$ ipython --no-banner

In [1]: import numpy as np

In [2]: import numpy.linalg as la

In [3]: np.set_printoptions(precision=1, suppress=True, linewidth=120, floatmode="fixed")

In [4]: J = np.loadtxt("a.csv", delimiter=",")

In [5]: J
Out[5]: 
array([[ 6.3, -3.1, -8.0],
       [ 7.9, -3.7, -9.8],
       [-7.3,  2.8,  9.0],
       [-8.4,  3.5, 10.2],
       [-8.0,  3.4, 10.0],
       [-6.9,  3.6,  9.2],
       [ 5.6, -2.6, -6.4],
       [ 1.1, -0.7, -0.9],
       [-0.3, -0.2,  0.1],
       [ 6.5, -2.9, -6.9],
       [-5.2,  2.6,  6.3],
       [-4.6,  1.7,  5.3],
       [-0.8, -0.1,  1.1],
       [ 3.1, -2.2, -4.2],
       [ 2.3, -1.3, -3.6],
       [ 2.0, -0.8, -2.9],
       [-3.9,  2.4,  5.5],
       [ 3.0, -1.3, -2.6],
       [-4.7,  1.5,  6.0],
       [ 0.5, -0.9, -1.0],
       [-6.3,  2.2,  7.6],
       [-7.0,  2.9,  9.3],
       [-2.5,  1.6,  3.3],
       [-0.8,  0.5,  0.6],
       [-2.9,  1.5,  3.5],
       [-5.7,  2.7,  6.6],
       [-1.1,  0.4,  1.4],
       [-6.7,  3.0,  8.5],
       [-1.1,  0.3,  1.2],
       [-1.1,  0.2,  1.3],
       [ 3.3, -1.1, -3.6],
       [-6.3,  2.8,  7.1]])

In [6]: B = np.c_[J[:, :2] @ np.array([[0, 2], [3, 2]]), np.array([8, 3, 7, 5, 1, 6, 8, 1, 6, 6, 6, 8, 8, 4, 2, 8, 8, 7, 1, 3, 9, 5, 7, 8, 5, 9, 9, 9, 0, 3, 7, 1])]

In [7]: B
Out[7]: 
array([[ -9.3,   6.4,   8.0],
       [-11.1,   8.4,   3.0],
       [  8.4,  -9.0,   7.0],
       [ 10.5,  -9.8,   5.0],
       [ 10.2,  -9.2,   1.0],
       [ 10.8,  -6.6,   6.0],
       [ -7.8,   6.0,   8.0],
       [ -2.1,   0.8,   1.0],
       [ -0.6,  -1.0,   6.0],
       [ -8.7,   7.2,   6.0],
       [  7.8,  -5.2,   6.0],
       [  5.1,  -5.8,   8.0],
       [ -0.3,  -1.8,   8.0],
       [ -6.6,   1.8,   4.0],
       [ -3.9,   2.0,   2.0],
       [ -2.4,   2.4,   8.0],
       [  7.2,  -3.0,   8.0],
       [ -3.9,   3.4,   7.0],
       [  4.5,  -6.4,   1.0],
       [ -2.7,  -0.8,   3.0],
       [  6.6,  -8.2,   9.0],
       [  8.7,  -8.2,   5.0],
       [  4.8,  -1.8,   7.0],
       [  1.5,  -0.6,   8.0],
       [  4.5,  -2.8,   5.0],
       [  8.1,  -6.0,   9.0],
       [  1.2,  -1.4,   9.0],
       [  9.0,  -7.4,   9.0],
       [  0.9,  -1.6,   0.0],
       [  0.6,  -1.8,   3.0],
       [ -3.3,   4.4,   7.0],
       [  8.4,  -7.0,   1.0]])

In [8]: np.round(la.lstsq(J, B[:, 0])[0], 1) + 0
Out[8]: array([0.0, 3.0, 0.0])

In [9]: np.round(la.norm(B - J @ la.lstsq(J, B)[0], axis=0), 1) + 0
Out[9]: array([ 0.0,  0.0, 32.2])
